% python3 -q
>>> import numpy as np
>>> from numpy import linalg as LA
>>> np.set_printoptions(precision=1, suppress=True, linewidth=200)
>>> data = np.loadtxt("block8.csv", delimiter=",")
>>> data.round(1) + 0
array([[ -1.7,  -4.3,   0.3,  -5. ,   2.7],
       [ -1.1,  -4.1,   0.9,  -4.2,   2.9],
       [  0.4,  -3.3,   2.4,  -1.9,   3.7],
       [ -1.4,  -4.2,   0.6,  -4.6,   2.8],
       [ -3.5,  -5.2,  -1.5,  -7.7,   1.8],
       [ -3.6,  -5.3,  -1.6,  -7.8,   1.7],
       [ -3.7,  -5.3,  -1.7,  -8. ,   1.7],
       [ -3.4,  -5.2,  -1.4,  -7.6,   1.8],
       [  1.8,  -2.6,   3.8,   0.2,   4.4],
       [ -5.9,  -6.4,  -3.9, -11.3,   0.6],
       [ -5.3,  -6.1,  -3.3, -10.4,   0.9],
       [ -5.5,  -6.3,  -3.5, -10.8,   0.7],
       [ -1.3,  -4.1,   0.7,  -4.4,   2.9],
       [ -2. ,  -4.5,   0. ,  -5.5,   2.5],
       [ -1.7,  -4.3,   0.3,  -5. ,   2.7]])
>>> round(float(np.trace(LA.pinv(data) @ data)), 1)
2.0
>>> print(np.unique(data.round(6), axis=0).shape)
(15, 5)
>>> Uu, sigma, VT = LA.svd(data)
>>> V = VT[:(sigma > 1e-8).sum()]
>>> rng = np.random.default_rng(2274)
>>> x0 = data[1] + 4 * data[5] + rng.integers(2) * np.eye(5)[4]
>>> x0
array([-15.3, -25.2,  -5.3, -35.5,  10.8])
>>> np.diag(V.T @ V)
array([0.2, 0.4, 0.4, 0.6, 0.5])
>>> V.T @ V
array([[ 0.2,  0.1,  0.2,  0.3,  0.1],
       [ 0.1,  0.4, -0.1,  0.3, -0.3],
       [ 0.2, -0.1,  0.4,  0.2,  0.4],
       [ 0.3,  0.3,  0.2,  0.6, -0.1],
       [ 0.1, -0.3,  0.4, -0.1,  0.5]])
>>> gram = data.T @ data
>>> np.allclose(gram, gram.T)
True
>>> np.round(LA.eigvalsh(gram)[::-1], 1) + 0
array([1292.8,  123.4,    0. ,    0. ,    0. ])
>>> t3 = np.stack([data, -1 * data, data[::-1]])
>>> LA.matrix_rank(t3)
array([2, 2, 2])
>>> LA.norm(t3, axis=(1, 2))
array([37.6, 37.6, 37.6])
>>> LA.matrix_rank(t3.reshape(3, -1))
np.int64(2)
>>> (t3 @ data.T).shape
(3, 15, 15)
>>> t3.shape
(3, 15, 5)
>>> np.round(t3.sum(axis=0), 1) + 0
array([[ -1.7,  -4.3,   0.3,  -5. ,   2.7],
       [ -2. ,  -4.5,   0. ,  -5.5,   2.5],
       [ -1.3,  -4.1,   0.7,  -4.4,   2.9],
       [ -5.5,  -6.3,  -3.5, -10.8,   0.7],
       [ -5.3,  -6.1,  -3.3, -10.4,   0.9],
       [ -5.9,  -6.4,  -3.9, -11.3,   0.6],
       [  1.8,  -2.6,   3.8,   0.2,   4.4],
       [ -3.4,  -5.2,  -1.4,  -7.6,   1.8],
       [ -3.7,  -5.3,  -1.7,  -8. ,   1.7],
       [ -3.6,  -5.3,  -1.6,  -7.8,   1.7],
       [ -3.5,  -5.2,  -1.5,  -7.7,   1.8],
       [ -1.4,  -4.2,   0.6,  -4.6,   2.8],
       [  0.4,  -3.3,   2.4,  -1.9,   3.7],
       [ -1.1,  -4.1,   0.9,  -4.2,   2.9],
       [ -1.7,  -4.3,   0.3,  -5. ,   2.7]])
>>> ang = np.radians(180)
>>> Rm = np.eye(5)
>>> Rm[0, 0] = Rm[3, 3] = np.cos(ang)
>>> Rm[0, 3], Rm[3, 0] = -np.sin(ang), np.sin(ang)
>>> Rm.round(1) + 0
array([[-1.,  0.,  0.,  0.,  0.],
       [ 0.,  1.,  0.,  0.,  0.],
       [ 0.,  0.,  1.,  0.,  0.],
       [ 0.,  0.,  0., -1.,  0.],
       [ 0.,  0.,  0.,  0.,  1.]])
>>> M2 = data @ Rm.T
>>> print(np.round(LA.svd(data, compute_uv=False), 1) + 0, np.round(LA.svd(M2, compute_uv=False), 1) + 0)
[36.  11.1  0.   0.   0. ] [36.  11.1  0.   0.   0. ]
>>> round(float(LA.det(Rm)), 1), np.trace(Rm)
(1.0, np.float64(1.0))
>>> np.allclose(LA.norm(data, axis=1), LA.norm(M2, axis=1))
True
>>> print(np.abs(M2 - data).max(axis=0))
[11.8  0.   0.  22.6  0. ]
>>> X = np.loadtxt("layer11.csv", delimiter=",")
>>> X
array([[0., 0., 0., 0., 0., 2., 3., 1.],
       [0., 0., 0., 0., 0., 2., 0., 1.],
       [0., 0., 0., 0., 0., 1., 3., 3.],
       [0., 0., 0., 0., 0., 1., 3., 0.],
       [0., 0., 0., 0., 0., 1., 3., 3.],
       [2., 2., 1., 1., 1., 0., 0., 0.],
       [3., 0., 3., 3., 3., 0., 0., 0.],
       [1., 1., 3., 0., 3., 0., 0., 0.]])
>>> ang = np.radians(60)
>>> Rm = np.eye(8)
>>> Rm[5, 5] = Rm[7, 7] = np.cos(ang)
>>> Rm[5, 7], Rm[7, 5] = -np.sin(ang), np.sin(ang)
>>> Rm
array([[ 1. ,  0. ,  0. ,  0. ,  0. ,  0. ,  0. ,  0. ],
       [ 0. ,  1. ,  0. ,  0. ,  0. ,  0. ,  0. ,  0. ],
       [ 0. ,  0. ,  1. ,  0. ,  0. ,  0. ,  0. ,  0. ],
       [ 0. ,  0. ,  0. ,  1. ,  0. ,  0. ,  0. ,  0. ],
       [ 0. ,  0. ,  0. ,  0. ,  1. ,  0. ,  0. ,  0. ],
       [ 0. ,  0. ,  0. ,  0. ,  0. ,  0.5,  0. , -0.9],
       [ 0. ,  0. ,  0. ,  0. ,  0. ,  0. ,  1. ,  0. ],
       [ 0. ,  0. ,  0. ,  0. ,  0. ,  0.9,  0. ,  0.5]])
>>> M2 = X @ Rm.T
>>> np.round(LA.det(Rm), 1), np.trace(Rm)
(np.float64(1.0), np.float64(7.0))
>>> np.allclose(X @ X.T, M2 @ M2.T)
True
>>> np.round(LA.svd(X, compute_uv=False), 1) + 0, np.round(LA.svd(M2, compute_uv=False), 1) + 0
(array([7.6, 7.6, 2.4, 2.4, 2. , 2. , 0. , 0. ]), array([7.6, 7.6, 2.4, 2.4, 2. , 2. , 0. , 0. ]))
>>> np.argsort(-LA.norm(X, axis=0).round(6), kind="stable")[:3]
array([6, 7, 2])
>>> print([round(float(x), 1) for x in LA.svd(X, compute_uv=False)[:3]])
[7.6, 7.6, 2.4]
>>> LA.cond(X) > 100
np.True_
>>> J = np.loadtxt("m.csv", delimiter=",")
>>> print(J)
[[  8.   4.   4.  -1. -13.  -2. -10.  -5.  13.]
 [  4. -16.   0.  -4.   2. -14.  14.  -9.  -3.]
 [  4.   0. -10.  -7.  13. -11.  -1.   7. -15.]
 [ -1.  -4.  -7. -18.   2. -10.  -8.   4.   2.]
 [-13.   2.  13.   2. -10.  -3.  -4.  -6.   0.]
 [ -2. -14. -11. -10.  -3.   0.   5. -17.  -1.]
 [-10.  14.  -1.  -8.  -4.   5.   0.  -3.  -6.]
 [ -5.  -9.   7.   4.  -6. -17.  -3.  -6.  -2.]
 [ 13.  -3. -15.   2.   0.  -1.  -6.  -2. -18.]]
>>> round(float(np.abs(LA.eigvals(J)).max()), 1)
43.4
>>> np.trace(J)
np.float64(-70.0)
>>> round(float(LA.eigvalsh(J).min()), 1)
-43.4
>>> x0 = np.array([0, 2, 5, 4, 1, 2, 5, 3, 1])
>>> y = J @ x0
>>> y
array([ -45.,  -34.,  -86., -159.,   23., -153.,  -18.,  -42., -129.])
>>> np.round(LA.solve(J.T, J[7]), 1) + 0
array([0., 0., 0., 0., 0., 0., 0., 1., 0.])
>>> np.round(LA.solve(J, y), 1) + 0
array([0., 2., 5., 4., 1., 2., 5., 3., 1.])
>>> np.round(LA.solve(J, y + J[:, 6]), 1) + 0
array([0., 2., 5., 4., 1., 2., 6., 3., 1.])
>>> np.round(LA.solve(J, J[:, 7]), 1) + 0
array([0., 0., 0., 0., 0., 0., 0., 1., 0.])
>>> labels = rng.integers(0, 3, 3)
>>> mat = np.array([[0, 1, -1], [-2, 2, 2], [1, 2, -2]]) * (labels[:, None] == labels)
>>> mat
array([[ 0,  1,  0],
       [-2,  2,  0],
       [ 0,  0, -2]])
>>> x0 = np.array([1, 1, 0])
>>> y = mat @ x0
>>> c, lr = np.zeros(3), 1 / LA.norm(mat, 2) ** 2
>>> for i in range(12):
...     c -= lr * mat.T @ (mat @ c - y)
...     if i % 2 == 0: print(i, round(LA.norm(mat @ c - y), 1))
... 
0 0.9
2 0.8
4 0.7
6 0.7
8 0.6
10 0.5
>>> round(LA.cond(mat), 1)
np.float64(4.3)
>>> r0 = np.array([-3, 3])
>>> np.correlate(mat[0], mat[1], "full")
array([ 0,  0,  2, -2,  0])
>>> np.cross(mat[0, :3], mat[1, :3])
array([0, 0, 2])
>>> np.polyval(r0, mat[0])
array([3, 0, 3])
>>> np.convolve(mat[0], r0)
array([ 0, -3,  3,  0])
>>> K = np.array([[4.0, 1.0, 1.0, 1.0, 1.0],
...     [1.0, 4.0, 1.0, 1.0, 1.0],
...     [1.0, 1.0, 4.0, 1.0, 1.0],
...     [1.0, 1.0, 1.0, 4.0, 1.0],
...     [1.0, 1.0, 1.0, 1.0, 4.0]])
>>> vals, V = LA.eigh(K)
>>> x0 = np.array([1, -3, -1, -2, 0])
>>> V * np.maximum(vals, 0) @ V.T
array([[4., 1., 1., 1., 1.],
       [1., 4., 1., 1., 1.],
       [1., 1., 4., 1., 1.],
       [1., 1., 1., 4., 1.],
       [1., 1., 1., 1., 4.]])
>>> print(round(x0 @ K @ x0 / (x0 @ x0), 1), vals[0], vals[-1])
4.7 3.0 8.0
>>> F = np.loadtxt("run6.csv", delimiter=",")
>>> F
array([[  3.7,  -4. ,  -3.6,  10.1,   6.9, -10.5,  11.3],
       [  5.2,  -1.9, -14.2,  -2.4,   3. ,   0.5,   5.4],
       [ -4.2, -10. ,   5.6,   3.3,  -7.3,  -4.2,  -0.8],
       [  1.3,  -2.4,  22.6,   7.1,   0.5,  -0.7,   4. ],
       [ -5.4,  -0.9,   4.4,  16.1,   1. , -10.6,  13.3],
       [ -3.8,  -9. ,   1.2,   2.5,  -5.5,  -1.2,  -5.2],
       [ -2.8,  -7.9,  -1.6, -10.6,  -3.3,  -5.2,   5.9],
       [ -3.6,  -9.1,  -0.5,  -9.7,  -9.5,   1.9,   2. ],
       [ 13.5,  15.7,  -5.3, -11.4,   8.4,   4.8,   5.1],
       [  1.2,   0.9,  -0.6,   5.6,  -0.6,   0. ,   8.3],
       [  2.2,  16.9,  -8.1, -11.2,   4.6,  -1.3,  -6.5],
       [  2.6, -10.4,   7.7,   2.1,   9.9,  17.3, -11.9],
       [  2.9,   1.6,   5.7, -12.8,  -9.6,   0.2,   4. ],
       [ -7.6,  -0.8,  -5.5,  -3.5,   1.3,  -9.3,   0.1],
       [ 10.1,   9. ,  -4.9,  -4.3,   5. ,   4.8,  -2.4],
       [  5.9,  11.2,  -7.6, -10. ,   3.4,   3.7,  -1.8],
       [  9.3,   1.2,  -2.7,  -1.7,   2.6,  -2.5,  -7.4]])
>>> ang = np.radians(180)
>>> Rm = np.eye(7)
>>> Rm[5, 5] = Rm[4, 4] = np.cos(ang)
>>> Rm[5, 4], Rm[4, 5] = -np.sin(ang), np.sin(ang)
>>> Rm.round(1) + 0
array([[ 1.,  0.,  0.,  0.,  0.,  0.,  0.],
       [ 0.,  1.,  0.,  0.,  0.,  0.,  0.],
       [ 0.,  0.,  1.,  0.,  0.,  0.,  0.],
       [ 0.,  0.,  0.,  1.,  0.,  0.,  0.],
       [ 0.,  0.,  0.,  0., -1.,  0.,  0.],
       [ 0.,  0.,  0.,  0.,  0., -1.,  0.],
       [ 0.,  0.,  0.,  0.,  0.,  0.,  1.]])
>>> M2 = F @ Rm.T
>>> round(LA.det(Rm), 1), np.trace(Rm)
(np.float64(1.0), np.float64(3.0))
>>> np.allclose(LA.norm(F, axis=1), LA.norm(M2, axis=1))
True
>>> LA.svd(F, compute_uv=False), LA.svd(M2, compute_uv=False)
(array([50.5, 35.9, 32.1, 25.1, 19.8, 12.9, 11.6]), array([50.5, 35.9, 32.1, 25.1, 19.8, 12.9, 11.6]))
>>> gram = np.cov(F, rowvar=False)
>>> np.median(F, axis=0)
array([ 2.2, -0.9, -1.6, -2.4,  1.3, -0.7,  2. ])
>>> np.round(np.corrcoef(F[:, 0], F[:, 3])[0, 1], 1)
np.float64(-0.3)
>>> print(np.argsort(-F.std(axis=0).round(6), kind="stable"))
[1 3 2 6 5 4 0]
>>> print(LA.eigvalsh(gram)[::-1])
[157.2  79.6  64.2  38.8  21.4   8.8   7.4]
>>> gram.shape
(7, 7)
>>> W0 = np.loadtxt("case6.csv", delimiter=",")
>>> W0.round(1) + 0
array([[-0.7,  0. , -0.5, -0.1],
       [-0.4, -0.4, -0.2,  0.4],
       [ 0.1,  0.5, -0.2,  0.2],
       [ 0.2,  0.1, -0.4, -0.2],
       [-0.3,  0.7, -0.2,  0. ],
       [ 0.4, -0.3, -0.5,  0.2],
       [ 0.4,  0. , -0.4,  0.2],
       [-0.1,  0.1,  0.2,  0.8]])
>>> hat = W0 @ LA.solve(W0.T @ W0, W0.T)
>>> LA.matrix_rank(np.eye(8) - hat)
np.int64(4)
>>> x0 = np.array([3, 1, 2, 0])
>>> a = np.maximum(W0 @ x0, 0)
>>> W0.T @ a
array([ 0.1,  0.3, -0.1,  0.5])
>>> np.flatnonzero(a > 1e-9)
array([2, 6, 7])
>>> np.maximum(W0 @ (3 * x0), 0)
array([0. , 0. , 1.1, 0. , 0. , 0. , 0.8, 1.3])
>>> np.tanh(W0 @ x0)
array([-1. , -1. ,  0.4, -0.2, -0.5, -0.2,  0.3,  0.4])
>>> a
array([0. , 0. , 0.4, 0. , 0. , 0. , 0.3, 0.4])
>>> np.round(W0[:, 0] @ W0[:, 1], 1)
np.float64(-0.0)
>>> LA.norm(W0, axis=0)
array([1., 1., 1., 1.])
>>> LA.svd(W0, compute_uv=False)
array([1., 1., 1., 1.])
>>> print(np.round(W0 @ W0.T, 1) + 0)
[[ 0.7  0.4  0.   0.1  0.2  0.  -0.1 -0.2]
 [ 0.4  0.6 -0.1 -0.1 -0.1  0.2  0.   0.2]
 [ 0.  -0.1  0.4  0.1  0.3  0.   0.2  0.2]
 [ 0.1 -0.1  0.1  0.2  0.1  0.2  0.2 -0.2]
 [ 0.2 -0.1  0.3  0.1  0.5 -0.2  0.   0.1]
 [ 0.   0.2  0.   0.2 -0.2  0.5  0.4  0. ]
 [-0.1  0.   0.2  0.2  0.   0.4  0.3  0.1]
 [-0.2  0.2  0.2 -0.2  0.1  0.   0.1  0.8]]
>>> m1 = np.load("w.npy")
>>> m1
array([[ 0.,  3.,  0., -3., -1.,  3.],
       [ 1.,  3.,  2., -5., -3.,  3.],
       [ 0.,  0.,  3.,  2.,  2.,  0.],
       [ 0.,  0.,  0.,  0.,  2.,  3.],
       [ 0.,  0.,  0.,  0.,  0.,  3.],
       [ 0.,  0.,  2.,  0.,  1.,  0.]])
>>> W = np.array([[5, 1, -1, 5, 5],
...     [3, 5, 1, 0, 0],
...     [2, 3, 5, 4, 4],
...     [-5, 4, -1, 3, -4],
...     [2, 1, -4, 5, 0],
...     [1, 2, -4, -1, -4]])
>>> c = np.array([1, -3, -3, 1, 2])
>>> H = np.maximum(m1 @ W + c, 0)
>>> (H > 0).mean(axis=0)
array([1. , 1. , 0.5, 0.5, 0.7])
>>> H
array([[26.,  5.,  0.,  0.,  2.],
       [41.,  2., 14.,  0., 23.],
       [ 1., 16.,  2., 29.,  6.],
       [ 8.,  5.,  0.,  8.,  0.],
       [ 4.,  3.,  0.,  0.,  0.],
       [ 7.,  4.,  3., 14., 10.]])
>>> basis = np.array([[-1, 0], [-2, -1], [-2, 2], [-1, 0], [0, 1]])
>>> H @ basis
array([[-36.,  -3.],
       [-73.,  49.],
       [-66.,  -6.],
       [-26.,  -5.],
       [-10.,  -3.],
       [-35.,  12.]])
